$ ipython --no-banner

In [1]: import numpy as np

In [2]: import numpy.linalg as la

In [3]: np.set_printoptions(suppress=True, linewidth=200)

In [4]: A = np.diag(20 * np.array([0, 2, -1, -1, 0, 0, 1, 2, 2, -2, -1, 2])) + np.array([[2, 0, -1, 1, 1, 1, -3, 0, 0, -3, -2, 3],
   ...:     [-3, -3, 0, 1, 3, 0, -3, 0, -2, 0, -1, -3],
   ...:     [0, 1, 0, 1, -3, 1, -2, 3, -3, 1, 3, -1],
   ...:     [3, 0, 1, -1, -3, -2, 2, -3, -2, -3, 1, 0],
   ...:     [1, -2, 2, 2, -1, 0, -3, -2, 2, 2, 3, -3],
   ...:     [3, -2, 3, 2, -3, 2, -3, -3, -2, 1, -3, 0],
   ...:     [-1, -3, 2, 3, 1, 1, 1, -1, 0, 0, 2, -2],
   ...:     [2, -2, 1, -3, 1, 3, 2, -2, 3, -3, -3, 3],
   ...:     [-1, -3, 1, 3, 3, -1, -3, -2, 1, 3, 3, -3],
   ...:     [2, -2, -3, 1, 1, 0, -2, -2, -2, 3, -1, -3],
   ...:     [0, 0, -2, -3, -3, 3, 1, -1, 2, -1, -2, 2],
   ...:     [-2, -3, 2, 0, 1, -1, 0, -1, 1, -3, 0, -1]])

In [5]: A
Out[5]: 
array([[  2,   0,  -1,   1,   1,   1,  -3,   0,   0,  -3,  -2,   3],
       [ -3,  37,   0,   1,   3,   0,  -3,   0,  -2,   0,  -1,  -3],
       [  0,   1, -20,   1,  -3,   1,  -2,   3,  -3,   1,   3,  -1],
       [  3,   0,   1, -21,  -3,  -2,   2,  -3,  -2,  -3,   1,   0],
       [  1,  -2,   2,   2,  -1,   0,  -3,  -2,   2,   2,   3,  -3],
       [  3,  -2,   3,   2,  -3,   2,  -3,  -3,  -2,   1,  -3,   0],
       [ -1,  -3,   2,   3,   1,   1,  21,  -1,   0,   0,   2,  -2],
       [  2,  -2,   1,  -3,   1,   3,   2,  38,   3,  -3,  -3,   3],
       [ -1,  -3,   1,   3,   3,  -1,  -3,  -2,  41,   3,   3,  -3],
       [  2,  -2,  -3,   1,   1,   0,  -2,  -2,  -2, -37,  -1,  -3],
       [  0,   0,  -2,  -3,  -3,   3,   1,  -1,   2,  -1, -22,   2],
       [ -2,  -3,   2,   0,   1,  -1,   0,  -1,   1,  -3,   0,  39]])

In [6]: rng = np.random.default_rng(62)

In [7]: Y = A + rng.integers(-2, 3, (12, 11)) @ rng.integers(-2, 3, (11, 12))

In [8]: Y
Out[8]: 
array([[  5,  -2,  -2,   4,   0,   3,   2,   1,  -3,   0,   6,   6],
       [  1,  33,   0,   2,  -6,   5,   1, -10,   7,   2,   2,  -2],
       [ -4,   1, -16,   1,   1,  -3, -10,   4,   9,   1,   7,   2],
       [ -3,   4,  -1, -16,   5,  -8,   6,   3,   6,   1,  -1,   4],
       [ -1,   2,  10,   2,  10,  -2,  -9,   0,  -1,   2,   3,   1],
       [ -5,  -8,   8,   1,   3,   3,  -2,   1,  -4,  13,  -8,  16],
       [ -5,  -6,   9,   2,  12,  -9,  22,   5,  -6,  10,  -4,  13],
       [ -6,   1,   7,   4,  13,   2,   6,  48,  12,   2,   9,  13],
       [ -7,  -2,   5,   3,  12,   0,  -9,   2,  34,  10,   7,   5],
       [  8,   3,  -7,   8,   2,  -2,  11,   5,   8, -51,  -4, -11],
       [ -7,  -5,   0,   0,   1,  -1,   4,   6,  16,   2, -24,  20],
       [ -2, -12,  -1,  -9,  -9,  -1,   1,  -4,  -5,   4,  -7,  50]])

In [9]: np.abs(Y - A).sum(axis=1)
Out[9]: array([35, 52, 44, 59, 42, 67, 80, 87, 57, 80, 72, 66])
